>>> import numpy as np
>>> from numpy import linalg as LA
>>> np.set_printoptions(precision=2, suppress=True, linewidth=160, sign=" ")
>>> arr = np.load("x.npy")
>>> print(arr)
[[-2  1  2 -1  1]
 [-2  2  1  1 -1]
 [ 0  2 -2  2  1]
 [ 0  0  1 -1  2]
 [ 1  2  1  1  0]]
>>> rng = np.random.default_rng(2757)
>>> B = arr + rng.integers(-2, 3, (5, 4)) @ rng.integers(-2, 3, (4, 5))
>>> print(B)
[[ 4 -2  0  4  0]
 [ 6  4 -1 13 -3]
 [ 2  3  0  5  0]
 [ 6  4  2  8 -2]
 [-5 -1  3 -9  2]]
>>> print(np.round(LA.svd(B - arr, compute_uv=False), 2) + 0)
[ 23.9    5.92   2.99   1.27   0.  ]
>>> print(np.abs(B - arr).sum(axis=1))
[ 17  26   9  24  23]
>>> print(np.einsum("ij,ji->", B, B))
284
>>> print(np.poly(B))
[   1.  -18.   20.  181. -298. -468.]
>>> print(LA.eigvals(B))
[16.14+0.j    2.89+1.14j  2.89-1.14j -2.86+0.j   -1.05+0.j  ]
>>> print(np.einsum("ii->", B))
18
>>> print(np.round(LA.det(B.T), 2))
468.0
>>> B = arr / np.sqrt((arr ** 2).mean(axis=1, keepdims=True))
>>> print(B[4])
[ 0.85  1.69  0.85  0.85  0.  ]
>>> lab = rng.permutation(5)
>>> print(lab)
[ 4  1  3  0  2]
>>> B = arr[lab][:, lab]
>>> print(np.sort(np.abs(LA.eigvals(B))))
[ 1.04  1.04  1.69  2.    3.86]
>>> print(np.diag(B))
[ 0  2 -1 -2 -2]
>>> F = np.load("out19.npy")
>>> print(F)
[[  2   9  10  15]
 [  9  16  17   9]
 [ 10  17   8  11]
 [ 15   9  11  14]]
>>> x = np.array([6, -8, 7, -7])
>>> print((F * x).sum(axis=1))
[-95 -18 -97  -3]
>>> print(LA.norm(F @ x) <= LA.norm(F, 2) * LA.norm(x) + 1e-9)
True
>>> print(F @ np.eye(4)[1])
[  9.  16.  17.   9.]
>>> print(F @ x)
[-95 -18 -97  -3]
>>> print(F @ (2 * x))
[-190  -36 -194   -6]
>>> W1 = np.array([[2, 2, 0], [3, 2, 2], [2, 2, 0], [3, 3, 2]])
>>> c = np.array([2, 2, 2])
>>> act = np.maximum(F @ W1 + c, 0)
>>> print(act)
[[  98   89   50]
 [ 129  113   52]
 [ 122  105   58]
 [ 123  114   48]]
>>> print((act > 0).astype(int))
[[ 1  1  1]
 [ 1  1  1]
 [ 1  1  1]
 [ 1  1  1]]
>>> W2 = np.array([[1, 2], [1, 2], [1, 0]])
>>> print((act @ W2).round(6).argmax(axis=1))
[ 1  1  1  1]
